% python3 -q
>>> import numpy as np
>>> from numpy import linalg as LA
>>> np.set_printoptions(precision=2, suppress=True, linewidth=120)
>>> tidy = lambda a: np.round(a, 2) + 0
>>> F = 0.2 ** np.abs(np.subtract.outer(np.arange(7), np.arange(7)))
>>> tidy(F)
array([[1.  , 0.2 , 0.04, 0.01, 0.  , 0.  , 0.  ],
       [0.2 , 1.  , 0.2 , 0.04, 0.01, 0.  , 0.  ],
       [0.04, 0.2 , 1.  , 0.2 , 0.04, 0.01, 0.  ],
       [0.01, 0.04, 0.2 , 1.  , 0.2 , 0.04, 0.01],
       [0.  , 0.01, 0.04, 0.2 , 1.  , 0.2 , 0.04],
       [0.  , 0.  , 0.01, 0.04, 0.2 , 1.  , 0.2 ],
       [0.  , 0.  , 0.  , 0.01, 0.04, 0.2 , 1.  ]])
>>> out = np.array([[1, 0], [2, 1], [0, 1], [0, 2], [2, 0], [0, 0], [0, 1]])
>>> out @ F
Traceback (most recent call last):
  File "<python-input-7>", line 1, in <module>
    out @ F
    ~~~~^~~
ValueError: matmul: Input operand 1 has a mismatch in its core dimension 0, with gufunc signature (n?,k),(k,m?)->(n?,m?) (size 7 is different from 2)
>>> tidy(np.einsum("ij,ij->i", F, F))
array([1.04, 1.08, 1.08, 1.08, 1.08, 1.08, 1.04])
>>> LA.matrix_rank(F @ out)
np.int64(2)
>>> LA.matrix_rank(np.vstack([F, out.T]))
np.int64(7)
>>> tidy(LA.matrix_power(F, 4))
array([[1.27, 0.92, 0.44, 0.17, 0.06, 0.02, 0.01],
       [0.92, 1.53, 1.01, 0.47, 0.18, 0.06, 0.02],
       [0.44, 1.01, 1.55, 1.01, 0.47, 0.18, 0.06],
       [0.17, 0.47, 1.01, 1.55, 1.01, 0.47, 0.17],
       [0.06, 0.18, 0.47, 1.01, 1.55, 1.01, 0.44],
       [0.02, 0.06, 0.18, 0.47, 1.01, 1.53, 0.92],
       [0.01, 0.02, 0.06, 0.17, 0.44, 0.92, 1.27]])
>>> np.allclose(F @ F.T, F.T @ F)
True
>>> tidy(F @ F)
array([[1.04, 0.41, 0.12, 0.03, 0.01, 0.  , 0.  ],
       [0.41, 1.08, 0.42, 0.12, 0.03, 0.01, 0.  ],
       [0.12, 0.42, 1.08, 0.42, 0.12, 0.03, 0.01],
       [0.03, 0.12, 0.42, 1.08, 0.42, 0.12, 0.03],
       [0.01, 0.03, 0.12, 0.42, 1.08, 0.42, 0.12],
       [0.  , 0.01, 0.03, 0.12, 0.42, 1.08, 0.41],
       [0.  , 0.  , 0.01, 0.03, 0.12, 0.41, 1.04]])
>>> r0 = np.array([-3, 2, -1, 1, -3, -2, 3])
>>> out = F + np.outer(r0, np.eye(7)[3])
>>> LA.matrix_rank(out - F)
np.int64(1)
>>> tidy(out)
array([[ 1.  ,  0.2 ,  0.04, -2.99,  0.  ,  0.  ,  0.  ],
       [ 0.2 ,  1.  ,  0.2 ,  2.04,  0.01,  0.  ,  0.  ],
       [ 0.04,  0.2 ,  1.  , -0.8 ,  0.04,  0.01,  0.  ],
       [ 0.01,  0.04,  0.2 ,  2.  ,  0.2 ,  0.04,  0.01],
       [ 0.  ,  0.01,  0.04, -2.8 ,  1.  ,  0.2 ,  0.04],
       [ 0.  ,  0.  ,  0.01, -1.96,  0.2 ,  1.  ,  0.2 ],
       [ 0.  ,  0.  ,  0.  ,  3.01,  0.04,  0.2 ,  1.  ]])
>>> LA.matrix_rank(LA.inv(out) - LA.inv(F), tol=1e-8)
np.int64(1)
>>> x0 = np.array([3, 3, 2, -3, 2, 2, 0])
>>> rhs = out @ x0
>>> tidy(rhs)
array([12.66, -2.1 ,  5.22, -4.98, 10.91,  8.3 , -8.54])
>>> tidy(LA.solve(out, out[:, 3]))
array([0., 0., 0., 1., 0., 0., 0.])
>>> tidy(LA.solve(out, rhs))
array([ 3.,  3.,  2., -3.,  2.,  2.,  0.])
>>> tidy(LA.solve(out, 5 * rhs))
array([ 15.,  15.,  10., -15.,  10.,  10.,   0.])
>>> x0 = np.array([4, 0, 5, 4, 4, 0, 3])
>>> rhs = F @ x0
>>> c, lr = np.zeros(7), 1 / LA.norm(F, 2) ** 2
>>> for i in range(4):
...     c -= lr * F.T @ (F @ c - rhs)
...     if i % 1 == 0: print(i, round(LA.norm(F @ c - rhs), 2))
... 
0 2.69
1 1.94
2 1.42
3 1.04
>>> tidy(LA.cond(F))
np.float64(2.11)
>>> data = np.loadtxt("out6.csv", delimiter=",")
>>> tidy(data)
array([[-0.16,  3.49,  0.33,  7.5 ],
       [-1.26,  6.81, -0.79,  7.49],
       [-0.64,  4.66,  0.25,  7.63],
       [-1.08,  5.95, -0.13,  7.65],
       [-0.42,  7.07, -4.15,  6.09],
       [ 0.79,  0.2 ,  1.94,  7.72],
       [ 0.58,  0.84,  1.7 ,  7.71],
       [ 0.54, -0.41,  3.73,  8.4 ],
       [ 2.41, -2.06, -0.34,  6.42],
       [ 0.23,  6.57, -5.67,  5.37],
       [-1.  ,  2.83,  4.26,  9.09],
       [-1.6 ,  6.92,  0.23,  7.94]])
>>> tidy(data @ LA.pinv(data) @ data)
array([[-0.16,  3.49,  0.33,  7.5 ],
       [-1.26,  6.81, -0.79,  7.49],
       [-0.64,  4.66,  0.25,  7.63],
       [-1.08,  5.95, -0.13,  7.65],
       [-0.42,  7.07, -4.15,  6.09],
       [ 0.79,  0.2 ,  1.94,  7.72],
       [ 0.58,  0.84,  1.7 ,  7.71],
       [ 0.54, -0.41,  3.73,  8.4 ],
       [ 2.41, -2.06, -0.34,  6.42],
       [ 0.23,  6.57, -5.67,  5.37],
       [-1.  ,  2.83,  4.26,  9.09],
       [-1.6 ,  6.92,  0.23,  7.94]])
>>> np.allclose(data[:-1].T @ LA.lstsq(data[:-1].T, data[-1])[0], data[-1])
True
>>> LA.lstsq(data[:-1].T, data[-1])[2]
np.int32(3)
>>> np.unique(data.round(6), axis=0).shape
(12, 4)
>>> tidy(np.trace(LA.pinv(data) @ data))
np.float64(3.0)
>>> dist = LA.norm(data[:, None] - data[None], axis=-1)
>>> dist.shape
(12, 12)
>>> LA.matrix_rank(dist ** 2)
np.int64(4)
>>> np.flatnonzero(dist[5] < dist.mean() / 2)
array([5, 6, 7])
>>> dist.mean(axis=1).argmax()
np.int64(9)
>>> tidy(dist[5])
array([ 3.79,  7.44,  4.98,  6.39,  9.41,  0.  ,  0.71,  2.03,  3.82, 10.21,  4.16,  7.34])
>>> (dist + 1e9 * np.eye(12)).round(6).argmin(axis=1)
array([2, 3, 0, 1, 9, 6, 5, 5, 5, 4, 7, 1])
>>> np.unravel_index(dist.round(6).argmax(), dist.shape)
(np.int64(7), np.int64(9))
>>> [round(float(x), 2) for x in LA.svd(data, compute_uv=False)[:3]]
[28.98, 12.91, 6.13]
>>> LA.cond(data) > 100
np.True_
>>> r = LA.matrix_rank(data)
>>> r
np.int64(3)
>>> N = LA.svd(data)[2][r:].T
>>> tidy(N @ N.T)
array([[ 0.72,  0.33,  0.27, -0.15],
       [ 0.33,  0.15,  0.12, -0.07],
       [ 0.27,  0.12,  0.1 , -0.06],
       [-0.15, -0.07, -0.06,  0.03]])
>>> LA.matrix_rank(data.T @ data), LA.matrix_rank(data @ data.T)
(np.int64(3), np.int64(3))
>>> np.allclose(data @ N, 0)
True
>>> tidy(N[:, 0] / N[np.abs(N[:, 0]).round(6).argmax(), 0])
array([ 1.  ,  0.46,  0.38, -0.21])
>>> [int(LA.matrix_rank(data[:, :j + 1])) for j in range(4)]
[1, 2, 3, 3]
>>> rng = np.random.default_rng(397)
>>> out = data + rng.integers(-2, 3, (12, 3)) @ rng.integers(-2, 3, (3, 4))
>>> tidy(out)
array([[-0.16,  1.49,  2.33,  7.5 ],
       [-0.26,  7.81, -0.79,  6.49],
       [ 0.36,  5.66,  0.25,  6.63],
       [ 0.92,  8.95, -1.13,  5.65],
       [-3.42,  6.07, -6.15,  7.09],
       [ 4.79,  0.2 ,  5.94,  5.72],
       [ 2.58,  4.84, -0.3 ,  5.71],
       [-8.46, -1.41, -4.27, 12.4 ],
       [ 4.41, -2.06,  1.66,  5.42],
       [ 2.23,  9.57, -6.67,  3.37],
       [ 1.  ,  0.83,  8.26,  9.09],
       [-5.6 ,  7.92, -4.77,  8.94]])
>>> tidy(LA.svd(out - data, compute_uv=False))
array([16.85,  9.05,  0.99,  0.  ])
>>> tidy(out - data)
array([[ 0., -2.,  2.,  0.],
       [ 1.,  1.,  0., -1.],
       [ 1.,  1.,  0., -1.],
       [ 2.,  3., -1., -2.],
       [-3., -1., -2.,  1.],
       [ 4.,  0.,  4., -2.],
       [ 2.,  4., -2., -2.],
       [-9., -1., -8.,  4.],
       [ 2.,  0.,  2., -1.],
       [ 2.,  3., -1., -2.],
       [ 2., -2.,  4.,  0.],
       [-4.,  1., -5.,  1.]])
>>> LA.matrix_rank(out - data, tol=1e-8)
np.int64(3)
>>> W0 = np.array([[-0.4, -0.2], [-0.3, -0.3], [-0.1, -1.0], [-1.2, 1.1], [-1.5, -0.5]])
>>> W0
array([[-0.4, -0.2],
       [-0.3, -0.3],
       [-0.1, -1. ],
       [-1.2,  1.1],
       [-1.5, -0.5]])
>>> O = W0.astype(float).copy()
>>> for j in range(2):
...     O[:, j] -= O[:, :j] @ (O[:, :j].T @ O[:, j])
...     O[:, j] /= LA.norm(O[:, j])
... 
>>> tidy(O.T @ O)
array([[1., 0.],
       [0., 1.]])
>>> tidy(O)
array([[-0.2 , -0.14],
       [-0.15, -0.2 ],
       [-0.05, -0.63],
       [-0.6 ,  0.63],
       [-0.75, -0.38]])
>>> x0 = np.array([2, -1])
>>> rhs = W0 @ x0
>>> tidy(LA.pinv(W0) @ W0)
array([[1., 0.],
       [0., 1.]])
>>> tidy(rhs)
array([-0.6, -0.3,  0.8, -3.5, -2.5])
>>> tidy(LA.lstsq(W0, rhs)[0])
array([ 2., -1.])
>>> tidy(LA.solve(W0.T @ W0, W0.T @ rhs))
array([ 2., -1.])
>>> rhs = rhs + 0.05 * rng.normal(size=5)
>>> tidy(rhs)
array([-0.61, -0.27,  0.75, -3.56, -2.53])
>>> c, *_ = LA.lstsq(W0, rhs)
>>> tidy(W0.T @ (rhs - W0 @ c))
array([0., 0.])
